$ python -q
>>> import numpy as np
>>> from numpy import linalg as LA
>>> np.set_printoptions(suppress=True, linewidth=140)
>>> def rnd(a):
...     return np.round(a, 3) + 0
... 
>>> F = np.load("data.npy")
>>> F
array([[ 1,  1,  1,  1,  1,  1,  1,  1],
       [ 1, -1,  1, -1, -1,  1, -1,  1],
       [ 1,  1, -1, -1,  1,  1, -1, -1],
       [ 1,  1,  1,  1, -1, -1, -1, -1],
       [ 1,  1, -1, -1, -1, -1,  1,  1],
       [ 1, -1, -1,  1, -1,  1,  1, -1],
       [ 1, -1, -1,  1,  1, -1, -1,  1],
       [ 1, -1,  1, -1,  1, -1,  1, -1]])
>>> rng = np.random.default_rng(18546)
>>> lab = rng.permutation(8)
>>> lab
array([1, 6, 3, 0, 4, 2, 5, 7])
>>> M2 = F[lab][:, lab]
>>> np.allclose(M2, F)
False
>>> rnd(np.sort(np.abs(LA.eigvals(M2))))
array([2.828, 2.828, 2.828, 2.828, 2.828, 2.828, 2.828, 2.828])
>>> M2
array([[-1, -1, -1,  1, -1,  1,  1,  1],
       [-1, -1,  1,  1,  1, -1, -1,  1],
       [ 1, -1,  1,  1, -1,  1, -1, -1],
       [ 1,  1,  1,  1,  1,  1,  1,  1],
       [ 1,  1, -1,  1, -1, -1, -1,  1],
       [ 1, -1, -1,  1,  1, -1,  1, -1],
       [-1,  1,  1,  1, -1, -1,  1, -1],
       [-1,  1, -1,  1,  1,  1, -1, -1]])
>>> np.diag(M2)
array([-1, -1,  1,  1, -1, -1,  1, -1])
>>> M = np.load("out11.npy")
>>> rnd(M)
array([[-1.695, -0.266,  0.332,  1.39 , -0.902,  1.294,  0.462, -1.565, -0.541, -0.002, -0.149, -0.706, -0.466,  2.199],
       [ 0.636, -0.036, -0.171, -0.05 , -2.431,  0.269, -0.256, -0.474,  1.528, -0.933, -0.975, -1.038,  1.949, -0.507],
       [ 0.106,  0.59 , -0.409,  0.786,  0.526, -1.741, -0.317, -2.426, -0.514, -0.839,  1.318, -1.235, -0.072, -1.152],
       [ 0.   ,  0.155,  2.395, -0.9  , -1.358, -0.284,  0.712,  0.476, -1.438, -0.322,  1.963,  0.226,  0.834,  0.053],
       [-1.483,  1.224, -0.394, -1.478, -1.   , -1.353, -1.009,  0.654,  1.155,  0.976,  0.603, -1.084, -1.103,  0.805],
       [ 2.86 , -0.862,  0.445,  0.037, -0.909, -0.406, -0.76 , -0.64 , -0.244,  1.206, -0.074, -0.383, -1.431,  1.089],
       [ 0.   ,  1.088,  0.674, -0.203, -0.427,  2.069, -1.859,  0.012, -0.531, -1.153, -0.134, -0.216, -1.665, -1.398],
       [ 0.636, -0.347, -0.664, -1.352,  0.978,  2.032,  0.674, -0.644,  1.354,  0.269,  2.105, -0.871,  0.29 ,  0.266],
       [ 0.318,  0.681, -2.601, -0.666, -0.881,  0.501, -0.226,  0.235, -2.471,  0.436,  0.21 , -0.037,  0.824,  0.269],
       [-0.212, -1.645, -0.37 , -0.532, -0.247, -0.246,  1.638,  1.069, -0.69 , -1.042, -0.549, -2.157, -1.37 , -0.7  ],
       [ 0.53 ,  1.083, -0.802, -0.587, -0.949, -0.319,  1.801, -0.679,  0.674, -1.587,  0.05 ,  1.895, -1.447,  0.439],
       [-0.741, -0.243,  0.373, -1.101, -0.634,  0.362,  1.023, -1.652, -0.215,  2.234, -0.957,  0.496, -0.326, -1.851],
       [-0.212, -0.713,  0.507, -2.509,  1.04 , -0.376, -0.922, -1.246, -0.599, -1.254, -1.327,  0.133,  0.531,  1.131],
       [ 0.953,  2.665,  0.878, -0.077,  0.985,  0.226,  1.318,  0.142, -0.3  ,  0.397, -1.262, -1.488,  0.352,  0.507]])
>>> def softmax(z):
...     e = np.exp(z - z.max(axis=-1, keepdims=True))
...     return e / e.sum(axis=-1, keepdims=True)
... 
>>> rnd(softmax(M[7] + -3))
array([0.058, 0.022, 0.016, 0.008, 0.082, 0.234, 0.06 , 0.016, 0.119, 0.04 , 0.252, 0.013, 0.041, 0.04 ])
>>> rnd(softmax(M[7]))
array([0.058, 0.022, 0.016, 0.008, 0.082, 0.234, 0.06 , 0.016, 0.119, 0.04 , 0.252, 0.013, 0.041, 0.04 ])
>>> scores = M @ M.T / np.sqrt(14)
>>> rnd(softmax(scores)[7] @ M)
array([ 0.551, -0.25 , -0.552, -1.215,  0.744,  1.721,  0.59 , -0.617,  1.098,  0.206,  1.768, -0.804,  0.206,  0.235])
